In [1]: import numpy as np

In [2]: from numpy import linalg as LA

In [3]: np.set_printoptions(precision=3, suppress=True, linewidth=100, floatmode="fixed")

In [4]: E = np.load("dump.npy")

In [5]: E
Out[5]: 
array([[ -4,  -9,  -2],
       [  9,  -5,   5],
       [ -2,   6,   5],
       [  5, -14,   3],
       [  0,   0,   0],
       [  0,   0,   0],
       [  9,  -5,   5],
       [ -2,   6,   5],
       [  0,   0,   0],
       [  0,   0,   0],
       [  0,   0,   0],
       [  0,   0,   0],
       [  0,   0,   0],
       [  9,  -5,   5],
       [ -6,  -3,   3],
       [ -4,  -9,  -2],
       [  0,   0,   0],
       [  0,   0,   0],
       [ -4,  -9,  -2],
       [  0,   0,   0],
       [  0,   0,   0],
       [ -4,  -9,  -2],
       [  0,   0,   0],
       [  0,   0,   0],
       [  0,   0,   0],
       [  0,   0,   0]])

In [6]: Ac = E - E.mean(axis=0)

In [7]: V = LA.svd(Ac)[2][:2]

In [8]: out = Ac - Ac @ V.T @ V

In [9]: LA.norm(out, axis=1).round(6).argmax()
Out[9]: np.int64(14)

In [10]: np.round(np.cov(Ac @ V.T, rowvar=False), 3) + 0
Out[10]: 
array([[22.847,  0.000],
       [ 0.000, 17.354]])

In [11]: G = np.cov(E, rowvar=False)

In [12]: G.shape
Out[12]: (3, 3)

In [13]: G
Out[13]: 
array([[14.985, -2.163,  5.548],
       [-2.163, 22.215,  2.222],
       [ 5.548,  2.222,  5.546]])

In [14]: np.median(E, axis=0)
Out[14]: array([0.000, 0.000, 0.000])

In [15]: np.corrcoef(E.T)
Out[15]: 
array([[ 1.000, -0.119,  0.609],
       [-0.119,  1.000,  0.200],
       [ 0.609,  0.200,  1.000]])

In [16]: LA.eigvalsh(G)[::-1]
Out[16]: array([22.847, 17.354,  2.546])

In [17]: np.argsort(-E.std(axis=0).round(6), kind="stable")
Out[17]: array([1, 0, 2])

In [18]: np.argwhere(np.triu(np.abs(np.corrcoef(E.T)) > 0.8, 1))
Out[18]: array([], shape=(0, 2), dtype=int64)

In [19]: out = np.c_[E[:, :2] @ np.array([[3, 6], [5, 3]]), np.array([2, 1, 3, 1, 1, 0, 1, 0, 1, 1, 1, 1, 3, 2, 1, 1, 3, 1, 2, 3, 0, 3, 0, 3, 3, 3])]

In [20]: out
Out[20]: 
array([[-57, -51,   2],
       [  2,  39,   1],
       [ 24,   6,   3],
       [-55, -12,   1],
       [  0,   0,   1],
       [  0,   0,   0],
       [  2,  39,   1],
       [ 24,   6,   0],
       [  0,   0,   1],
       [  0,   0,   1],
       [  0,   0,   1],
       [  0,   0,   1],
       [  0,   0,   3],
       [  2,  39,   2],
       [-33, -45,   1],
       [-57, -51,   1],
       [  0,   0,   3],
       [  0,   0,   1],
       [-57, -51,   2],
       [  0,   0,   3],
       [  0,   0,   0],
       [-57, -51,   3],
       [  0,   0,   0],
       [  0,   0,   3],
       [  0,   0,   3],
       [  0,   0,   3]])

In [21]: np.round(LA.norm(out - E @ LA.lstsq(E, out)[0], axis=0), 3) + 0
Out[21]: array([0.000, 0.000, 8.559])

In [22]: LA.matrix_rank(out)
Out[22]: np.int64(3)

In [23]: Uu, s, vt = LA.svd(E, full_matrices=False)

In [24]: (s > 1e-8).sum()
Out[24]: np.int64(3)

In [25]: np.round(Uu.T @ E @ vt.T, 3) + 0
Out[25]: 
array([[26.297,  0.000,  0.000],
       [ 0.000, 20.843,  0.000],
       [ 0.000,  0.000,  9.223]])

In [26]: np.round(np.sqrt((s ** 2).sum()), 3), np.round(LA.norm(E), 3)
Out[26]: (np.float64(34.799), np.float64(34.799))

In [27]: np.abs(Uu[:, 0]).round(6).argmax()
Out[27]: np.int64(3)

In [28]: np.round(Uu.T @ Uu, 3) + 0
Out[28]: 
array([[1.000, 0.000, 0.000],
       [0.000, 1.000, 0.000],
       [0.000, 0.000, 1.000]])

In [29]: np.cumsum(s ** 2) / np.sum(s ** 2)
Out[29]: array([0.571, 0.930, 1.000])

In [30]: np.round(vt @ vt.T, 3) + 0
Out[30]: 
array([[1.000, 0.000, 0.000],
       [0.000, 1.000, 0.000],
       [0.000, 0.000, 1.000]])
